$ ipython --no-banner

In [1]: import numpy as np

In [2]: np.set_printoptions(precision=3, suppress=True, linewidth=200, floatmode="fixed")

In [3]: mat = np.load("a.npy")

In [4]: mat
Out[4]: 
array([[-1.786,  1.638, -4.374],
       [-4.002,  2.980,  0.314],
       [-3.524,  2.792, -2.188],
       [ 3.813, -2.950,  1.327],
       [ 3.450, -2.403, -2.705],
       [-3.333,  2.300,  2.933],
       [ 2.697, -1.762, -3.824],
       [-0.738,  0.216,  4.941],
       [ 0.974, -1.057,  4.789],
       [ 3.786, -2.716, -1.815],
       [-3.242,  2.221,  3.091],
       [-1.981,  1.775, -4.234],
       [ 3.700, -2.892,  1.715],
       [ 0.844, -0.298, -4.919],
       [ 3.180, -2.580,  2.869],
       [-3.490,  2.439,  2.621]])

In [5]: rk = np.linalg.matrix_rank(mat)

In [6]: rk
Out[6]: np.int64(2)

In [7]: ns = np.linalg.svd(mat)[2][rk:].T

In [8]: print(ns @ ns.T)
[[0.359 0.479 0.033]
 [0.479 0.638 0.044]
 [0.033 0.044 0.003]]

In [9]: ns[:, 0] / ns[np.abs(ns[:, 0]).round(6).argmax(), 0]
Out[9]: array([0.750, 1.000, 0.068])

In [10]: np.round(mat @ ns, 3) + 0
Out[10]: 
array([[0.000],
       [0.000],
       [0.000],
       [0.000],
       [0.000],
       [0.000],
       [0.000],
       [0.000],
       [0.000],
       [0.000],
       [0.000],
       [0.000],
       [0.000],
       [0.000],
       [0.000],
       [0.000]])

In [11]: ns.shape
Out[11]: (3, 1)

In [12]: cen = mat - mat.mean(axis=0)

In [13]: Uu, sig, VT = np.linalg.svd(cen, full_matrices=False)

In [14]: VT[0] * np.sign(VT[0, np.abs(VT[0]).argmax()])
Out[14]: array([ 0.784, -0.572, -0.241])

In [15]: np.round((sig ** 2).sum() ** 2 / (sig ** 4).sum(), 3)
Out[15]: np.float64(1.967)

In [16]: np.round(sig ** 2 / (sig ** 2).sum(), 3) + 0
Out[16]: array([0.565, 0.435, 0.000])

In [17]: Uu, sig, VT = np.linalg.svd(mat)

In [18]: np.argmax(sig[:-1] / (sig[1:] + 1e-6)) + 1
Out[18]: np.int64(2)

In [19]: sig.round(3) + 0
Out[19]: array([15.026, 13.199,  0.000])

In [20]: other = Uu[:, :2] @ np.diag(sig[:2]) @ VT[:2]

In [21]: round(np.linalg.norm(mat - other, 2), 3), round(sig[2], 3)
Out[21]: (np.float64(0.0), np.float64(0.0))

In [22]: np.linalg.lstsq(mat[:-1].T, mat[-1])[2]
Out[22]: np.int32(2)

In [23]: W0 = np.load("w.npy")

In [24]: W0
Out[24]: 
array([[ 0,  0,  0],
       [ 0,  2,  0],
       [-1,  0, -2]])

In [25]: hat = np.triu(np.array([[-1, -1, -2], [0, -2, 0], [2, 0, -2]]), 1) + np.eye(3)

In [26]: other = hat @ W0 @ np.linalg.inv(hat)

In [27]: np.linalg.matrix_rank(other)
Out[27]: np.int64(2)

In [28]: np.poly(other)
Out[28]: array([ 1.000,  0.000, -4.000,  0.000])

In [29]: rng = np.random.default_rng(592)

In [30]: idx = rng.permutation(3)

In [31]: idx
Out[31]: array([2, 0, 1])

In [32]: other = W0[idx][:, idx]

In [33]: round(float(np.linalg.det(other)), 3), np.round(np.linalg.det(W0[idx]), 3)
Out[33]: (0.0, np.float64(0.0))

In [34]: print(np.diag(other))
[-2  0  2]

In [35]: other
Out[35]: 
array([[-2, -1,  0],
       [ 0,  0,  0],
       [ 0,  0,  2]])

In [36]: np.allclose(other, W0)
Out[36]: False

In [37]: theta = np.sort(rng.uniform(-2, 2, 18))

In [38]: K = np.c_[theta, theta ** 2, theta ** 3] @ np.array([[0, 2, -2, 2, 0, 1, 1],
    ...:     [0, -2, -2, -2, -2, 1, -1],
    ...:     [-1, 1, 2, -2, 0, 0, -2]])

In [39]: print(K)
[[  5.442 -15.147 -13.553   1.178  -6.188   1.335   6.031]
 [  2.744  -9.464  -6.608  -1.232  -3.920   0.560   2.128]
 [  0.728  -4.145  -1.275  -1.962  -1.618  -0.090  -0.253]
 [  0.697  -4.042  -1.193  -1.951  -1.572  -0.101  -0.279]
 [  0.696  -4.041  -1.192  -1.951  -1.571  -0.101  -0.279]
 [  0.622  -3.788  -0.995  -1.921  -1.458  -0.125  -0.338]
 [  0.377  -2.865  -0.353  -1.734  -1.044  -0.201  -0.490]
 [  0.066  -1.202   0.349  -1.003  -0.327  -0.241  -0.436]
 [  0.056  -1.113   0.360  -0.946  -0.293  -0.236  -0.417]
 [  0.005  -0.398   0.270  -0.383  -0.057  -0.140  -0.187]
 [ -0.031   0.462  -0.763   0.369  -0.197   0.413   0.153]
 [ -0.033   0.468  -0.778   0.370  -0.204   0.422   0.152]
 [ -0.053   0.522  -0.928   0.363  -0.282   0.517   0.128]
 [ -1.041   1.014  -1.999  -2.108  -2.054   2.040  -2.095]
 [ -1.129   1.043  -1.993  -2.344  -2.169   2.126  -2.301]
 [ -2.726   1.617  -1.245  -6.561  -3.903   3.348  -6.007]
 [ -4.106   2.180  -0.119 -10.137  -5.128   4.165  -9.174]
 [ -6.416   3.227   2.210 -16.021  -6.906   5.311 -14.426]]

In [40]: np.argsort(-np.linalg.norm(K, axis=0).round(6), kind="stable")[:3]
Out[40]: array([3, 1, 6])

In [41]: np.linalg.matrix_rank(K, rtol=0.1)
Out[41]: np.int64(3)

In [42]: cov = np.cov(K, rowvar=False)

In [43]: print(np.argsort(-K.std(axis=0).round(6), kind="stable"))
[1 6 3 2 0 4 5]

In [44]: np.median(K, axis=0)
Out[44]: array([ 0.030, -0.756, -0.961, -1.828, -1.572,  0.417, -0.309])

In [45]: K.std(axis=0)
Out[45]: array([2.427, 4.373, 3.337, 4.137, 2.094, 1.638, 4.321])

In [46]: print(np.round(np.corrcoef(K[:, 1], K[:, 5])[0, 1], 3))
0.4

In [47]: np.polyfit(K[:, 1], K[:, 5], 1)
Out[47]: array([0.150, 1.353])

In [48]: np.argwhere(np.triu(np.abs(np.corrcoef(K.T)) > 0.8, 1))
Out[48]: 
array([[0, 1],
       [0, 3],
       [0, 6],
       [1, 2],
       [3, 5],
       [3, 6],
       [5, 6]])

In [49]: print(cov.shape)
(7, 7)

In [50]: cen = K - K.mean(axis=0)

In [51]: Uu, sig, VT = np.linalg.svd(cen, full_matrices=False)

In [52]: np.abs(VT[0]).argmax()
Out[52]: np.int64(6)

In [53]: np.round(cen.mean(axis=0), 3) + 0
Out[53]: array([0.000, 0.000, 0.000, 0.000, 0.000, 0.000, 0.000])

In [54]: VT[0] * np.sign(VT[0, np.abs(VT[0]).argmax()])
Out[54]: array([ 0.318, -0.482, -0.324,  0.473,  0.074, -0.156,  0.555])

In [55]: np.round((sig ** 2).sum() ** 2 / (sig ** 4).sum(), 3)
Out[55]: np.float64(1.684)

In [56]: sig.round(3) + 0
Out[56]: array([32.289, 18.289,  6.708,  0.000,  0.000,  0.000,  0.000])

In [57]: np.searchsorted(np.cumsum(sig ** 2) / (sig ** 2).sum(), 0.9) + 1
Out[57]: np.int64(2)

In [58]: (np.sign(Uu[:, 0]) == np.sign(Uu[0, 0])).astype(int)
Out[58]: array([1, 1, 1, 1, 1, 1, 1, 1, 1, 1, 1, 1, 1, 0, 0, 0, 0, 0])

In [59]: print(np.linalg.lstsq(K[:-1].T, K[-1])[2])
3

In [60]: np.allclose(K[:-1].T @ np.linalg.lstsq(K[:-1].T, K[-1])[0], K[-1])
Out[60]: True

In [61]: K @ np.linalg.pinv(K) @ K
Out[61]: 
array([[  5.442, -15.147, -13.553,   1.178,  -6.188,   1.335,   6.031],
       [  2.744,  -9.464,  -6.608,  -1.232,  -3.920,   0.560,   2.128],
       [  0.728,  -4.145,  -1.275,  -1.962,  -1.618,  -0.090,  -0.253],
       [  0.697,  -4.042,  -1.193,  -1.951,  -1.572,  -0.101,  -0.279],
       [  0.696,  -4.041,  -1.192,  -1.951,  -1.571,  -0.101,  -0.279],
       [  0.622,  -3.788,  -0.995,  -1.921,  -1.458,  -0.125,  -0.338],
       [  0.377,  -2.865,  -0.353,  -1.734,  -1.044,  -0.201,  -0.490],
       [  0.066,  -1.202,   0.349,  -1.003,  -0.327,  -0.241,  -0.436],
       [  0.056,  -1.113,   0.360,  -0.946,  -0.293,  -0.236,  -0.417],
       [  0.005,  -0.398,   0.270,  -0.383,  -0.057,  -0.140,  -0.187],
       [ -0.031,   0.462,  -0.763,   0.369,  -0.197,   0.413,   0.153],
       [ -0.033,   0.468,  -0.778,   0.370,  -0.204,   0.422,   0.152],
       [ -0.053,   0.522,  -0.928,   0.363,  -0.282,   0.517,   0.128],
       [ -1.041,   1.014,  -1.999,  -2.108,  -2.054,   2.040,  -2.095],
       [ -1.129,   1.043,  -1.993,  -2.344,  -2.169,   2.126,  -2.301],
       [ -2.726,   1.617,  -1.245,  -6.561,  -3.903,   3.348,  -6.007],
       [ -4.106,   2.180,  -0.119, -10.137,  -5.128,   4.165,  -9.174],
       [ -6.416,   3.227,   2.210, -16.021,  -6.906,   5.311, -14.426]])

In [62]: np.linalg.inv(K)
LinAlgError: Last 2 dimensions of the array must be square


In [63]: m1 = np.loadtxt("mat.csv", delimiter=",")

In [64]: m1
Out[64]: 
array([[  2.287,   3.157,   1.527,   7.075],
       [ -6.602,  -8.784,  -4.394, -19.743],
       [  0.312,   0.308,   0.166,   0.510],
       [  6.255,   8.426,   4.215,  18.708],
       [  4.937,   6.696,   3.215,  14.890],
       [  5.238,   7.085,   3.522,  15.958],
       [  4.519,   6.030,   3.092,  13.611],
       [ -1.557,  -2.091,  -0.954,  -4.737],
       [ -4.070,  -5.460,  -2.741, -12.147],
       [ -0.041,  -0.008,   0.017,   0.090],
       [ -3.264,  -4.368,  -2.284, -10.061],
       [  4.911,   6.539,   3.178,  14.910],
       [  4.221,   5.516,   2.808,  12.626],
       [ -0.672,  -0.773,  -0.545,  -1.934],
       [ -0.056,   0.058,   0.021,   0.222],
       [ -1.285,  -1.806,  -0.919,  -4.067],
       [ -2.525,  -3.349,  -1.669,  -7.432],
       [  2.446,   3.118,   1.514,   7.215],
       [  2.742,   3.701,   1.920,   8.505],
       [ -2.113,  -2.688,  -1.377,  -6.258],
       [ -5.331,  -7.081,  -3.558, -16.016]])

In [65]: other = K / np.sqrt((K ** 2).mean(axis=1, keepdims=True))

In [66]: np.linalg.matrix_rank(other) == np.linalg.matrix_rank(K)
Out[66]: np.True_

In [67]: print(np.linalg.matrix_rank(K - K.mean(axis=1, keepdims=True)))
3

In [68]: def softmax(z):
    ...:     e = np.exp(z - z.max(axis=-1, keepdims=True))
    ...:     return e / e.sum(axis=-1, keepdims=True)
    ...: 

In [69]: softmax(m1[19])
Out[69]: array([0.273, 0.153, 0.569, 0.004])

In [70]: softmax(m1).sum(axis=1)
Out[70]: array([1.000, 1.000, 1.000, 1.000, 1.000, 1.000, 1.000, 1.000, 1.000, 1.000, 1.000, 1.000, 1.000, 1.000, 1.000, 1.000, 1.000, 1.000, 1.000, 1.000, 1.000])

In [71]: np.round(softmax(10 * m1[19]), 3) + 0
Out[71]: array([0.001, 0.000, 0.999, 0.000])

In [72]: scores = m1 @ m1.T / np.sqrt(4)

In [73]: softmax(scores).round(6).argmax(axis=1)
Out[73]: array([3, 1, 3, 3, 3, 3, 3, 1, 1, 3, 1, 3, 3, 1, 3, 1, 1, 3, 3, 1, 1])

In [74]: softmax(scores)[19] @ m1
Out[74]: array([ -6.602,  -8.784,  -4.394, -19.743])

In [75]: np.argsort(-np.linalg.norm(m1, axis=0).round(6), kind="stable")[:3]
Out[75]: array([3, 1, 0])

In [76]: [round(float(x), 3) for x in np.linalg.svd(m1, compute_uv=False)[:3]]
Out[76]: [59.385, 0.311, 0.269]

In [77]: feats = np.load("case12.npy")

In [78]: feats
Out[78]: 
array([[0, 1, 0, 1],
       [1, 0, 0, 1],
       [0, 0, 0, 1],
       [1, 1, 1, 0]])

In [79]: vals, vecs = np.linalg.eigh(feats)

In [80]: x = np.array([-2, -3, 0, 1])

In [81]: (np.sign(vecs[:, -1].round(6)) == np.sign(vecs[0, -1].round(6))).astype(int)
Out[81]: array([1, 1, 1, 1])

In [82]: vecs * np.maximum(vals, 0) @ vecs.T
Out[82]: 
array([[0.635, 0.635, 0.226, 0.665],
       [0.635, 0.635, 0.226, 0.665],
       [0.226, 0.226, 0.379, 0.438],
       [0.665, 0.665, 0.438, 0.832]])

In [83]: other = np.inv(feats)
AttributeError: module 'numpy' has no attribute 'inv'


In [84]: other = np.linalg.inv(feats)

In [85]: other
Out[85]: 
array([[ 0.000,  1.000, -1.000,  0.000],
       [ 1.000,  0.000, -1.000,  0.000],
       [-1.000, -1.000,  2.000,  1.000],
       [ 0.000,  0.000,  1.000,  0.000]])

In [86]: print(feats @ other)
[[1.000 0.000 0.000 0.000]
 [0.000 1.000 0.000 0.000]
 [0.000 0.000 1.000 0.000]
 [0.000 0.000 0.000 1.000]]

In [87]: other = np.array([[2, 0, -2], [1, 2, 3]])

In [88]: C = np.kron(other, W0)

In [89]: C
Out[89]: 
array([[ 0,  0,  0,  0,  0,  0,  0,  0,  0],
       [ 0,  4,  0,  0,  0,  0,  0, -4,  0],
       [-2,  0, -4,  0,  0,  0,  2,  0,  4],
       [ 0,  0,  0,  0,  0,  0,  0,  0,  0],
       [ 0,  2,  0,  0,  4,  0,  0,  6,  0],
       [-1,  0, -2, -2,  0, -4, -3,  0, -6]])

In [90]: np.linalg.matrix_rank(C)
Out[90]: np.int64(4)

In [91]: print(np.round(np.linalg.norm(C, 2), 3), round(np.linalg.norm(other, 2) * np.linalg.norm(W0, 2), 3))
8.944 8.944

In [92]: F = np.loadtxt("test11.csv", delimiter=",")

In [93]: F
Out[93]: 
array([[0.000, 0.000, 0.000],
       [1.000, 1.000, 0.000],
       [0.000, 0.000, 3.000]])

In [94]: print(np.prod(np.diag(F)), round(np.linalg.det(F), 3))
0.0 0.0

In [95]: E = np.load("sample11.npy")

In [96]: E
Out[96]: 
array([[ 5.193,  1.215,  0.787, -0.011, -3.597, -0.757],
       [ 1.505, -0.027, -0.496, -1.544, -2.477,  1.503],
       [ 4.495,  0.892,  0.398, -0.589, -3.704,  0.018],
       [-0.369, -0.292, -0.493, -0.925, -0.638,  1.107],
       [ 4.577,  1.197,  0.982,  0.595, -2.603, -1.428],
       [-4.301, -1.215, -1.117, -0.918,  2.139,  1.680],
       [-4.194, -0.853, -0.531,  0.295,  3.190,  0.337],
       [-3.566, -0.916, -0.674, -0.311,  2.199,  0.902],
       [ 6.514,  1.486,  1.006, -0.011, -4.491, -0.973],
       [-2.112, -0.914, -1.189, -1.836, -0.288,  2.406],
       [-1.352, -0.318, -0.171, -0.007,  0.905,  0.160],
       [-1.489, -0.024,  0.521,  1.531,  2.505, -1.470],
       [-4.381, -1.525, -1.709, -2.104,  1.004,  3.092],
       [-4.697, -1.518, -1.593, -1.772,  1.490,  2.811],
       [ 1.782,  0.921,  1.281,  2.086,  0.813, -2.692],
       [ 0.696,  0.298,  0.401,  0.598,  0.085, -0.775],
       [ 0.715,  0.295,  0.449,  0.622,  0.114, -0.812],
       [ 5.311,  1.512,  1.424,  1.215, -2.529, -2.215],
       [-3.582, -0.875, -0.685, -0.306,  2.233,  0.890],
       [-0.099, -0.283, -0.591, -1.149, -1.116,  1.407],
       [ 1.273,  0.285,  0.212, -0.038, -0.890, -0.222]])

In [97]: print(np.prod(np.diag(W0)), round(np.linalg.det(W0), 3))
0 0.0

In [98]: print(np.linalg.matrix_power(W0 - np.diag(np.diag(W0)), 3))
[[0 0 0]
 [0 0 0]
 [0 0 0]]

In [99]: np.sort(np.linalg.eigvals(W0))
Out[99]: array([-2.000,  0.000,  2.000])

In [100]: print(np.linalg.matrix_rank(W0 - W0[0, 0] * np.eye(3)))
2
